In [1]: import numpy as np

In [2]: np.set_printoptions(precision=3, suppress=True, linewidth=160, legacy="1.25")

In [3]: K = np.load("m.npy")

In [4]: print(K)
[[0 0 0 0 0 1 0 1 1 1]
 [0 0 0 1 1 0 1 0 0 0]
 [0 0 0 1 1 0 1 0 0 0]
 [0 1 1 0 1 0 1 0 0 0]
 [0 1 1 1 0 0 1 0 0 0]
 [1 0 0 0 0 0 0 1 0 1]
 [0 1 1 1 1 0 0 0 0 0]
 [1 0 0 0 0 1 0 0 1 1]
 [1 0 0 0 0 0 0 1 0 1]
 [1 0 0 0 0 1 0 1 1 0]]

In [5]: U, sv, Vh = np.linalg.svd(K)

In [6]: evecs = Vh[:(sv > 1e-8).sum()]

In [7]: rng = np.random.default_rng(6964)

In [8]: vec = K[5] + 3 * K[1] + rng.integers(2) * np.eye(10)[2]

In [9]: vec
Out[9]: array([1., 0., 1., 3., 3., 0., 3., 1., 0., 1.])

In [10]: print(np.diag(evecs.T @ evecs))
[1.  0.5 0.5 1.  1.  0.5 1.  1.  0.5 1. ]

In [11]: np.allclose(evecs.T @ evecs @ vec, vec)
Out[11]: False

In [12]: round(np.linalg.norm(vec - evecs.T @ evecs @ vec), 3)
Out[12]: 0.707

In [13]: np.round(evecs.T @ evecs, 3) + 0
Out[13]: 
array([[1. , 0. , 0. , 0. , 0. , 0. , 0. , 0. , 0. , 0. ],
       [0. , 0.5, 0.5, 0. , 0. , 0. , 0. , 0. , 0. , 0. ],
       [0. , 0.5, 0.5, 0. , 0. , 0. , 0. , 0. , 0. , 0. ],
       [0. , 0. , 0. , 1. , 0. , 0. , 0. , 0. , 0. , 0. ],
       [0. , 0. , 0. , 0. , 1. , 0. , 0. , 0. , 0. , 0. ],
       [0. , 0. , 0. , 0. , 0. , 0.5, 0. , 0. , 0.5, 0. ],
       [0. , 0. , 0. , 0. , 0. , 0. , 1. , 0. , 0. , 0. ],
       [0. , 0. , 0. , 0. , 0. , 0. , 0. , 1. , 0. , 0. ],
       [0. , 0. , 0. , 0. , 0. , 0.5, 0. , 0. , 0.5, 0. ],
       [0. , 0. , 0. , 0. , 0. , 0. , 0. , 0. , 0. , 1. ]])

In [14]: K @ K
Out[14]: 
array([[4, 0, 0, 0, 0, 2, 0, 3, 2, 3],
       [0, 3, 3, 2, 2, 0, 2, 0, 0, 0],
       [0, 3, 3, 2, 2, 0, 2, 0, 0, 0],
       [0, 2, 2, 4, 3, 0, 3, 0, 0, 0],
       [0, 2, 2, 3, 4, 0, 3, 0, 0, 0],
       [2, 0, 0, 0, 0, 3, 0, 2, 3, 2],
       [0, 2, 2, 3, 3, 0, 4, 0, 0, 0],
       [3, 0, 0, 0, 0, 2, 0, 4, 2, 3],
       [2, 0, 0, 0, 0, 3, 0, 2, 3, 2],
       [3, 0, 0, 0, 0, 2, 0, 3, 2, 4]])

In [15]: np.argwhere(np.triu(K))
Out[15]: 
array([[0, 5],
       [0, 7],
       [0, 8],
       [0, 9],
       [1, 3],
       [1, 4],
       [1, 6],
       [2, 3],
       [2, 4],
       [2, 6],
       [3, 4],
       [3, 6],
       [4, 6],
       [5, 7],
       [5, 9],
       [7, 8],
       [7, 9],
       [8, 9]])

In [16]: Lm = np.diag(K.sum(axis=1)) - K

In [17]: (np.linalg.eigvalsh(Lm) < 1e-8).sum()
Out[17]: 2

In [18]: np.linalg.matrix_rank(Lm)
Out[18]: 8

In [19]: m1 = np.load("arr.npy")

In [20]: m1
Out[20]: 
array([[2, 1, 0, 0, 0, 2, 2, 2, 2, 0, 2, 0, 0, 2],
       [2, 2, 1, 0, 0, 0, 2, 2, 2, 2, 0, 2, 0, 0],
       [0, 2, 2, 1, 0, 0, 0, 2, 2, 2, 2, 0, 2, 0],
       [0, 0, 2, 2, 1, 0, 0, 0, 2, 2, 2, 2, 0, 2],
       [2, 0, 0, 2, 2, 1, 0, 0, 0, 2, 2, 2, 2, 0],
       [0, 2, 0, 0, 2, 2, 1, 0, 0, 0, 2, 2, 2, 2],
       [2, 0, 2, 0, 0, 2, 2, 1, 0, 0, 0, 2, 2, 2],
       [2, 2, 0, 2, 0, 0, 2, 2, 1, 0, 0, 0, 2, 2],
       [2, 2, 2, 0, 2, 0, 0, 2, 2, 1, 0, 0, 0, 2],
       [2, 2, 2, 2, 0, 2, 0, 0, 2, 2, 1, 0, 0, 0],
       [0, 2, 2, 2, 2, 0, 2, 0, 0, 2, 2, 1, 0, 0],
       [0, 0, 2, 2, 2, 2, 0, 2, 0, 0, 2, 2, 1, 0],
       [0, 0, 0, 2, 2, 2, 2, 0, 2, 0, 0, 2, 2, 1],
       [1, 0, 0, 0, 2, 2, 2, 2, 0, 2, 0, 0, 2, 2]])

In [21]: print(round(float(np.linalg.norm(m1, 1)), 3), round(np.linalg.norm(m1, np.inf), 3))
15.0 15.0

In [22]: print(np.linalg.norm(m1, axis=1))
[5.385 5.385 5.385 5.385 5.385 5.385 5.385 5.385 5.385 5.385 5.385 5.385 5.385 5.385]

In [23]: np.linalg.norm(m1, axis=1).argmax()
Out[23]: 0

In [24]: round(np.linalg.norm(m1[10], 1), 3), round(np.linalg.norm(m1[10], np.inf), 3)
Out[24]: (15.0, 2.0)

In [25]: print(np.round(np.linalg.norm(m1, "nuc"), 3))
59.832

In [26]: f = np.array([3, 2, 2])

In [27]: np.correlate(m1[8], m1[2], "full")
Out[27]: array([ 0,  4,  4,  8,  8, 16, 12, 12, 12,  8, 12, 14, 20, 18, 16,  6,  8,  6, 10, 13,  6,  2,  0,  2,  4,  4,  0])

In [28]: np.cross(m1[8, :3], m1[2, :3])
Out[28]: array([ 0, -4,  4])
